In [1]: import numpy as np

In [2]: import numpy.linalg as la

In [3]: np.set_printoptions(precision=2, suppress=True, linewidth=200)

In [4]: def rnd(a):
   ...:     return np.round(a, 2) + 0
   ...: 

In [5]: K = np.load("x.npy")

In [6]: print(K)
[[-3.  1.  0.  0.  0.  0.]
 [ 0. -3.  1.  0.  0.  0.]
 [ 0.  0. -3.  1.  0.  0.]
 [ 0.  0.  0. -3.  1.  0.]
 [ 0.  0.  0.  0. -3.  1.]
 [ 0.  0.  0.  0.  0. -3.]]

In [7]: x = np.array([2, 1, 1, 1, 0, 2])

In [8]: target = K @ x

In [9]: print(target)
[-5. -2. -2. -3.  2. -6.]

In [10]: print(rnd(la.solve(K, target)))
[2. 1. 1. 1. 0. 2.]

In [11]: print(rnd(la.solve(K, 5 * target)))
[10.  5.  5.  5.  0. 10.]

In [12]: print(rnd(la.solve(K, K[:, 5])))
[0. 0. 0. 0. 0. 1.]

In [13]: print(rnd(la.solve(K, target + K[:, 0])))
[3. 1. 1. 1. 0. 2.]

In [14]: print([int(la.matrix_rank(la.matrix_power(K, p))) for p in range(1, 7)])
[6, 6, 6, 6, 6, 6]

In [15]: print(K @ K)
[[ 9. -6.  1.  0.  0.  0.]
 [ 0.  9. -6.  1.  0.  0.]
 [ 0.  0.  9. -6.  1.  0.]
 [ 0.  0.  0.  9. -6.  1.]
 [ 0.  0.  0.  0.  9. -6.]
 [ 0.  0.  0.  0.  0.  9.]]

In [16]: print(np.prod(np.diag(K)), rnd(la.det(K)))
729.0 729.0

In [17]: t3 = np.stack([K, -3 * K, K[::-1]])

In [18]: print(np.einsum("bij,cij->bc", t3, t3))
[[  59. -177.   -6.]
 [-177.  531.   18.]
 [  -6.   18.   59.]]

In [19]: print((t3 @ K.T).shape)
(3, 6, 6)

In [20]: print(rnd(la.norm(t3, axis=(1, 2))))
[ 7.68 23.04  7.68]

In [21]: print(la.matrix_rank(t3))
[6 6 6]

In [22]: print(la.matrix_rank(t3.reshape(3, -1)))
2

In [23]: print(t3.shape)
(3, 6, 6)

In [24]: out = np.array([[-3, -2, -3, -1, -1, 2, 2, 1, -2, -2, 1, 0],
    ...:     [-1, -1, -3, -1, 3, 2, -2, -2, -3, -2, -3, -1],
    ...:     [-3, 0, -2, -2, 0, 0, -1, 2, 3, -1, -3, 3],
    ...:     [-1, 2, 3, 2, 0, 3, 0, 1, 3, 2, 2, 0],
    ...:     [1, 3, -3, 0, -1, 0, 3, -1, -2, 1, -1, 3],
    ...:     [0, -3, -3, 2, -3, -1, -2, 0, 0, -1, 0, -3],
    ...:     [-3, 1, 3, 2, 0, -3, -2, 0, 2, -3, -3, -1],
    ...:     [-2, -1, -3, -1, -2, 1, -3, 3, 1, -2, 0, 3]])

In [25]: M = out.T @ out

In [26]: print(M)
[[ 34   7   9   4   3  -4  14 -15 -13  23  15  -8]
 [  7  29  21   4   7  -1  14  -4   8  15  -1  15]
 [  9  21  67  19  12 -12   2  -4  27  17  12 -15]
 [  4   4  19  19  -6  -7  -3  -4   8   4   6 -16]
 [  3   7  12  -6  24   5   1 -12  -7   2  -9  -3]
 [ -4  -1 -12  -7   5  28   5   4  -6   6  11   7]
 [ 14  14   2  -3   1   5  35  -8 -14  18  14   7]
 [-15  -4  -4  -4 -12   4  -8  20  18  -5   4  14]
 [-13   8  27   8  -7  -6 -14  18  40   3   0   7]
 [ 23  15  17   4   2   6  18  -5   3  28  19   2]
 [ 15  -1  12   6  -9  11  14   4   0  19  33  -6]
 [ -8  15 -15 -16  -3   7   7  14   7   2  -6  38]]

In [27]: # null space of dimension 4

In [28]: ev, vecs = la.eigh(M)

In [29]: x = np.array([2, 0, 2, 1, 1, 0, 0, 1, 0, 0, 2, 2])

In [30]: print((np.sign(vecs[:, -1].round(6)) == np.sign(vecs[0, -1].round(6))).astype(int))
[1 1 1 1 1 0 1 0 1 1 1 0]

In [31]: print(rnd(vecs * np.abs(ev) @ vecs.T))
[[ 34.   7.   9.   4.   3.  -4.  14. -15. -13.  23.  15.  -8.]
 [  7.  29.  21.   4.   7.  -1.  14.  -4.   8.  15.  -1.  15.]
 [  9.  21.  67.  19.  12. -12.   2.  -4.  27.  17.  12. -15.]
 [  4.   4.  19.  19.  -6.  -7.  -3.  -4.   8.   4.   6. -16.]
 [  3.   7.  12.  -6.  24.   5.   1. -12.  -7.   2.  -9.  -3.]
 [ -4.  -1. -12.  -7.   5.  28.   5.   4.  -6.   6.  11.   7.]
 [ 14.  14.   2.  -3.   1.   5.  35.  -8. -14.  18.  14.   7.]
 [-15.  -4.  -4.  -4. -12.   4.  -8.  20.  18.  -5.   4.  14.]
 [-13.   8.  27.   8.  -7.  -6. -14.  18.  40.   3.   0.   7.]
 [ 23.  15.  17.   4.   2.   6.  18.  -5.   3.  28.  19.   2.]
 [ 15.  -1.  12.   6.  -9.  11.  14.   4.   0.  19.  33.  -6.]
 [ -8.  15. -15. -16.  -3.   7.   7.  14.   7.   2.  -6.  38.]]

In [32]: print(rnd(vecs * np.maximum(ev, 0) @ vecs.T))
[[ 34.   7.   9.   4.   3.  -4.  14. -15. -13.  23.  15.  -8.]
 [  7.  29.  21.   4.   7.  -1.  14.  -4.   8.  15.  -1.  15.]
 [  9.  21.  67.  19.  12. -12.   2.  -4.  27.  17.  12. -15.]
 [  4.   4.  19.  19.  -6.  -7.  -3.  -4.   8.   4.   6. -16.]
 [  3.   7.  12.  -6.  24.   5.   1. -12.  -7.   2.  -9.  -3.]
 [ -4.  -1. -12.  -7.   5.  28.   5.   4.  -6.   6.  11.   7.]
 [ 14.  14.   2.  -3.   1.   5.  35.  -8. -14.  18.  14.   7.]
 [-15.  -4.  -4.  -4. -12.   4.  -8.  20.  18.  -5.   4.  14.]
 [-13.   8.  27.   8.  -7.  -6. -14.  18.  40.   3.   0.   7.]
 [ 23.  15.  17.   4.   2.   6.  18.  -5.   3.  28.  19.   2.]
 [ 15.  -1.  12.   6.  -9.  11.  14.   4.   0.  19.  33.  -6.]
 [ -8.  15. -15. -16.  -3.   7.   7.  14.   7.   2.  -6.  38.]]

In [33]: print(np.abs(M).sum(axis=1).max(), rnd(np.abs(ev).max()))
217 116.46

In [34]: print(x @ M @ x)
823

In [35]: out = np.array([[5, 3], [1, -5], [-9, 0], [-4, 7], [8, 2], [-5, 9]])

In [36]: print(np.vstack([K, out.T]).shape)
(8, 6)

In [37]: print(la.matrix_rank(np.vstack([K, out.T])))
6

In [38]: print(np.einsum("ik,kj->ji", K, out))
[[-14. -12.  23.  20. -29.  15.]
 [-14.  15.   7. -19.   3. -27.]]

In [39]: print(K @ out)
[[-14. -14.]
 [-12.  15.]
 [ 23.   7.]
 [ 20. -19.]
 [-29.   3.]
 [ 15. -27.]]

In [40]: print(np.einsum("ij,ij->i", K, K))
[10. 10. 10. 10. 10.  9.]

In [41]: print(la.matrix_rank(K @ out))
2

In [42]: print(np.einsum("ij->j", K))
[-3. -2. -2. -2. -2. -2.]

In [43]: F = np.load("w.npy")

In [44]: print(F)
[[ 9 -3 -6 -9 -3  6  6  0 -6 -9  9  6]
 [-3  5 -2  1  7  0 -6 -4  4  3 -3  0]
 [-6 -2  8  8 -4 -6  0  4  2  6 -6 -6]
 [-9  1  8 10  0 -7 -4  2  5  9 -9 -7]
 [-3  7 -4  0 10  1 -8 -6  5  3 -3  1]
 [ 6  0 -6 -7  1  5  2 -2 -3 -6  6  5]
 [ 6 -6  0 -4 -8  2  8  4 -6 -6  6  2]
 [ 0 -4  4  2 -6 -2  4  4 -2  0  0 -2]
 [-6  4  2  5  5 -3 -6 -2  5  6 -6 -3]
 [-9  3  6  9  3 -6 -6  0  6  9 -9 -6]
 [ 9 -3 -6 -9 -3  6  6  0 -6 -9  9  6]
 [ 6  0 -6 -7  1  5  2 -2 -3 -6  6  5]]

In [45]: r = la.matrix_rank(F)

In [46]: print(r)
2

In [47]: ns = la.svd(F)[2][r:].T

In [48]: print(np.allclose(F @ ns, 0))
True

In [49]: print(la.matrix_rank(F.T @ F), la.matrix_rank(F @ F.T))
2 2

In [50]: out = F / la.norm(F, axis=1, keepdims=True)

In [51]: cov = out @ out.T

In [52]: print(np.argwhere(np.triu(np.abs(cov) > 0.95, 1)))
[[ 0  3]
 [ 0  9]
 [ 0 10]
 [ 1  4]
 [ 2  5]
 [ 2 11]
 [ 3  5]
 [ 3  9]
 [ 3 10]
 [ 3 11]
 [ 5 11]
 [ 6  8]
 [ 9 10]]

In [53]: print(rnd(np.degrees(np.arccos(np.clip(cov[10, 11], -1, 1)))))
19.47

In [54]: rng = np.random.default_rng(311457)

In [55]: E = np.eye(16, dtype=int)[rng.permutation(16)]

In [56]: print(E)
[[0 0 0 0 0 0 0 0 0 0 0 0 0 0 0 1]
 [0 0 0 0 0 0 0 1 0 0 0 0 0 0 0 0]
 [0 0 0 0 0 0 0 0 0 0 0 0 0 1 0 0]
 [0 0 0 0 0 0 0 0 0 1 0 0 0 0 0 0]
 [0 1 0 0 0 0 0 0 0 0 0 0 0 0 0 0]
 [0 0 0 0 1 0 0 0 0 0 0 0 0 0 0 0]
 [0 0 0 0 0 1 0 0 0 0 0 0 0 0 0 0]
 [1 0 0 0 0 0 0 0 0 0 0 0 0 0 0 0]
 [0 0 0 0 0 0 0 0 0 0 0 0 1 0 0 0]
 [0 0 0 0 0 0 0 0 0 0 0 1 0 0 0 0]
 [0 0 0 1 0 0 0 0 0 0 0 0 0 0 0 0]
 [0 0 0 0 0 0 0 0 0 0 0 0 0 0 1 0]
 [0 0 0 0 0 0 0 0 0 0 1 0 0 0 0 0]
 [0 0 1 0 0 0 0 0 0 0 0 0 0 0 0 0]
 [0 0 0 0 0 0 1 0 0 0 0 0 0 0 0 0]
 [0 0 0 0 0 0 0 0 1 0 0 0 0 0 0 0]]

In [57]: # a transition matrix

In [58]: print(rnd(la.svd(E, compute_uv=False)))
[1. 1. 1. 1. 1. 1. 1. 1. 1. 1. 1. 1. 1. 1. 1. 1.]

In [59]: print(E[:, 3] @ E[:, 1])
0

In [60]: idx = rng.permutation(16)

In [61]: print(idx)
[ 1  9 13 11  3  8  6 10  5  4 14  0 15 12  2  7]

In [62]: out = E[idx][:, idx]

In [63]: print(np.diag(out))
[0 0 0 0 0 0 0 0 0 0 0 0 0 0 0 0]

In [64]: print(np.trace(out))
0

In [65]: print(np.allclose(out, E))
False

In [66]: print(rnd(np.sort(np.abs(la.eigvals(out)))))
[1. 1. 1. 1. 1. 1. 1. 1. 1. 1. 1. 1. 1. 1. 1. 1.]

In [67]: cov = K.T @ K

In [68]: print((K @ K.T).shape)
(6, 6)

In [69]: print(np.trace(cov), (K ** 2).sum())
59.0 59.0

In [70]: print(rnd(la.svd(K, compute_uv=False) ** 2))
[15.36 13.59 11.08  8.38  6.05  4.52]

In [71]: print(rnd(la.eigvalsh(cov)[::-1]))
[15.36 13.59 11.08  8.38  6.05  4.52]

In [72]: out = E / la.norm(E, axis=1, keepdims=True)

In [73]: cov = out @ out.T

In [74]: print(rnd(la.norm(out, axis=1)))
[1. 1. 1. 1. 1. 1. 1. 1. 1. 1. 1. 1. 1. 1. 1. 1.]

In [75]: data = np.loadtxt("m.csv", delimiter=",")

In [76]: print(data)
[[-0.4  0.5  0.1  0.3 -0.1  1.9  0.4 -0.1 -0.2  0.4 -0.7  0.8  1.1  0.6 -1. ]
 [-0.1 -1.1  2.3  1.4  0.4 -1.4 -1.8  0.5 -0.6 -0.6 -1.6 -0.5  0.7 -0.7 -0.5]
 [-0.5 -0.8  2.  -1.4  0.9 -0.3  0.9  0.3  0.1 -0.6  1.1 -0.2 -0.2  0.1 -0.6]
 [-0.4  1.1 -1.7  0.1 -0.1 -0.8  0.6  0.  -0.4  0.1  0.3 -0.7  1.5  2.4  0.6]
 [ 0.2 -1.1  0.5  0.2 -0.4  0.1  2.3  0.2 -1.3 -0.9  0.2  1.1  0.7 -1.5  1.2]
 [ 0.1 -0.4 -1.2 -1.9 -1.4 -1.7  2.   0.   0.9  0.3  0.1  1.   1.6 -0.1  0.4]
 [-1.   0.4  1.2  0.4 -0.9 -1.4  1.3  0.  -0.3  1.2  1.  -1.1  1.5  0.4 -0.1]
 [ 1.1  0.   0.6 -0.3 -1.6 -2.3  1.  -0.2  0.1  0.7 -0.8  0.2  1.2  0.   0.3]
 [ 1.1  1.6  0.8 -0.8 -0.9 -1.3 -0.6  0.2 -0.4  0.4  1.4  0.4 -0.9 -3.   0.6]
 [-0.1  0.4  0.2  0.3 -0.6 -0.3  1.1 -1.7  1.   0.8 -0.6  0.4 -1.4  0.   0.9]
 [ 1.4  0.3  0.1  0.9  0.8  0.9 -1.5 -0.5  0.9 -1.3  0.1  1.2 -1.9  0.9 -0.8]
 [ 0.4  0.2 -2.1  0.9 -0.4 -0.1  2.4  1.2 -2.  -0.4  0.8  0.9  0.2  1.1  1.4]
 [ 1.3 -1.6 -0.5  1.9 -0.6  0.3 -1.6 -0.7  0.6  0.2  0.3 -0.7 -1.4 -0.7 -0.3]
 [-0.5  0.5 -1.7  0.5 -0.9  0.7 -0.4 -1.5 -0.5 -1.5  0.  -1.5 -0.5  1.8  1.3]
 [-0.8 -0.4 -2.2  1.3 -0.7 -0.6 -0.9  1.4  0.9  0.3  0.4  0.2  0.6  0.2 -1.3]
 [-0.3 -0.8 -0.2 -0.7 -0.5  0.7 -0.6 -1.1 -0.5 -0.6 -0.3  1.8  1.   0.9 -0.8]
 [ 0.1 -0.3  0.4  0.9 -0.7 -0.9 -1.  -0.2  3.1  0.5 -1.6  0.2 -0.1 -0.2  0.5]
 [-0.1  0.1 -0.2  0.4  3.4 -0.1  1.5 -0.3 -2.  -0.6 -0.4 -0.4 -0.2 -1.  -1.7]
 [ 1.8  0.6 -0.6 -0.5  0.2  0.7 -0.1  1.4 -1.7  2.4  1.4 -0.3 -0.6 -1.1 -0.1]
 [-0.2  1.4  0.   0.8 -0.9  0.3  1.6  0.4  0.8  0.  -0.9 -0.8  1.5 -0.6 -0.3]
 [ 0.2  1.4  0.5  1.1 -0.9 -0.2  0.9  0.6  0.2  1.2  1.8 -0.4 -1.2  0.1  0.4]
 [ 0.3  0.9  1.1  1.2 -0.3 -0.7  0.9  0.   2.5 -0.6 -0.1 -1.3  0.2 -0.1 -0.6]
 [-1.1  0.3  0.4  0.2  1.7 -0.9  2.   1.2  0.6 -0.4  0.  -0.4  0.9 -1.7  0.4]
 [ 0.6 -3.9  4.2 -3.9  6.6 -1.8 -0.9  2.1  1.5 -6.3  0.9  6.3 -2.4 -0.9 -4.2]
 [ 1.5 -0.7  1.  -1.  -2.  -0.6 -0.2  0.4  0.7 -0.3  0.2  1.2  0.5 -0.2 -1.2]
 [ 0.2 -0.1  0.1 -0.1 -0.4  0.5  0.4  0.2  0.9  0.9 -0.4 -1.1  0.5 -0.8 -1.2]
 [-0.7  0.3  1.1 -0.1  1.3  0.6 -0.1 -1.2  0.3  0.7  0.3 -0.8 -1.1  0.4 -1.7]
 [ 0.1  1.8 -1.7 -0.2  0.5 -2.2 -0.9 -1.4  0.7 -1.2 -0.6 -0.9  0.5  0.  -0.4]]

In [77]: # row 23 is much longer than the rest

In [78]: x = np.array([3, 3, 0, 1, 0, 0, 3, 3, 2, 2, 3, 0, 3, 0, 2])

In [79]: target = data @ x

In [80]: try:
    ...:     la.solve(data, target)
    ...: except la.LinAlgError as e:
    ...:     print("failed:", e)
    ...: 
failed: Last 2 dimensions of the array must be square

In [81]: print(rnd(la.lstsq(data, target)[0]))
[3. 3. 0. 1. 0. 0. 3. 3. 2. 2. 3. 0. 3. 0. 2.]

In [82]: print(rnd(la.solve(data.T @ data, data.T @ target)))
[3. 3. 0. 1. 0. 0. 3. 3. 2. 2. 3. 0. 3. 0. 2.]

In [83]: target = target + 0.02 * rng.normal(size=28)

In [84]: print(rnd(target))
[  1.09 -12.19  -1.21  10.01   5.71  11.48  11.6    8.8    8.83  -1.2   -7.8   14.53  -8.21  -8.12   2.03 -10.79  -0.18  -6.41  14.16  13.2   15.79  10.43  11.31 -32.7    2.47   3.51  -9.    -3.5 ]

In [85]: c, *_ = la.lstsq(data, target)

In [86]: print(c.round())
[ 3.  3. -0.  1.  0. -0.  3.  3.  2.  2.  3.  0.  3. -0.  2.]

In [87]: print(rnd(la.norm(target - data @ c)))
0.07

In [88]: proj = data @ la.solve(data.T @ data, data.T)

In [89]: print(rnd(np.trace(proj)))
15.0

In [90]: u = np.array([0, 2, 1])

In [91]: print(rnd(np.cross(data[26, :3], data[2, :3])))
[1.48 0.85 0.71]

In [92]: print(rnd(np.convolve(data[26], u)))
[ 0.  -1.4 -0.1  2.5  0.9  2.5  2.5  0.4 -2.5 -0.6  1.7  1.3 -1.3 -3.  -0.3 -3.  -1.7]

In [93]: print(rnd(la.norm(data[5], 1)), rnd(la.norm(data[5], np.inf)))
13.1 2.0

In [94]: print(rnd(la.norm(data, 2)))
15.53

In [95]: print(rnd(la.norm(data, 1)), rnd(la.norm(data, np.inf)))
30.1 46.5

In [96]: print(data[5] @ data[15])
2.5

In [97]: O, vecs = la.qr(data[:, :1])[0], la.qr(data[:, 1:])[0]

In [98]: sv = la.svd(O.T @ vecs, compute_uv=False)

In [99]: print(rnd(la.norm(O @ O.T - vecs @ vecs.T, 2)))
1.0

In [100]: X = np.loadtxt("a.csv", delimiter=",")

In [101]: print(rnd(X))
[[ 2.76 -0.29  0.06  0.43 -0.57  0.    0.59  0.32 -0.4   0.17 -0.7   0.19]
 [-0.29  2.77 -0.47  0.11 -0.34 -0.38 -0.28  0.54 -0.27 -0.99 -0.22  0.51]
 [ 0.06 -0.47  2.97  0.03  0.07 -0.58  0.06  0.14  0.06 -0.1   0.38  0.11]
 [ 0.43  0.11  0.03  2.52  0.27  0.71 -0.21 -0.18  0.18 -0.16  0.37  0.04]
 [-0.57 -0.34  0.07  0.27  2.11  0.63  0.35  0.79  0.52 -0.01 -0.43  0.02]
 [ 0.   -0.38 -0.58  0.71  0.63  2.43 -0.41 -0.32 -0.37  0.1  -0.33 -0.77]
 [ 0.59 -0.28  0.06 -0.21  0.35 -0.41  2.46  0.01 -0.53  0.76 -0.35  0.24]
 [ 0.32  0.54  0.14 -0.18  0.79 -0.32  0.01  1.99 -0.31 -0.07  0.31 -0.16]
 [-0.4  -0.27  0.06  0.18  0.52 -0.37 -0.53 -0.31  2.73  0.49  0.27  0.57]
 [ 0.17 -0.99 -0.1  -0.16 -0.01  0.1   0.76 -0.07  0.49  1.13  0.52  0.14]
 [-0.7  -0.22  0.38  0.37 -0.43 -0.33 -0.35  0.31  0.27  0.52  1.38 -0.09]
 [ 0.19  0.51  0.11  0.04  0.02 -0.77  0.24 -0.16  0.57  0.14 -0.09  1.77]]

In [102]: # rank 10

In [103]: ev, vecs = la.eigh(X)

In [104]: x = np.array([-1, 1, -2, -1, -3, -1, 0, 3, 3, -3, 2, -2])

In [105]: print(rnd(vecs * np.abs(ev) @ vecs.T))
[[ 2.76 -0.29  0.06  0.43 -0.57  0.    0.59  0.32 -0.4   0.17 -0.7   0.19]
 [-0.29  2.77 -0.47  0.11 -0.34 -0.38 -0.28  0.54 -0.27 -0.99 -0.22  0.51]
 [ 0.06 -0.47  2.97  0.03  0.07 -0.58  0.06  0.14  0.06 -0.1   0.38  0.11]
 [ 0.43  0.11  0.03  2.52  0.27  0.71 -0.21 -0.18  0.18 -0.16  0.37  0.04]
 [-0.57 -0.34  0.07  0.27  2.11  0.63  0.35  0.79  0.52 -0.01 -0.43  0.02]
 [ 0.   -0.38 -0.58  0.71  0.63  2.43 -0.41 -0.32 -0.37  0.1  -0.33 -0.77]
 [ 0.59 -0.28  0.06 -0.21  0.35 -0.41  2.46  0.01 -0.53  0.76 -0.35  0.24]
 [ 0.32  0.54  0.14 -0.18  0.79 -0.32  0.01  1.99 -0.31 -0.07  0.31 -0.16]
 [-0.4  -0.27  0.06  0.18  0.52 -0.37 -0.53 -0.31  2.73  0.49  0.27  0.57]
 [ 0.17 -0.99 -0.1  -0.16 -0.01  0.1   0.76 -0.07  0.49  1.13  0.52  0.14]
 [-0.7  -0.22  0.38  0.37 -0.43 -0.33 -0.35  0.31  0.27  0.52  1.38 -0.09]
 [ 0.19  0.51  0.11  0.04  0.02 -0.77  0.24 -0.16  0.57  0.14 -0.09  1.77]]

In [106]: print(rnd(x @ X @ x))
86.1

In [107]: print(rnd(x @ X @ x / (x @ x)), rnd(ev[0]), rnd(ev[-1]))
1.66 0.0 4.0
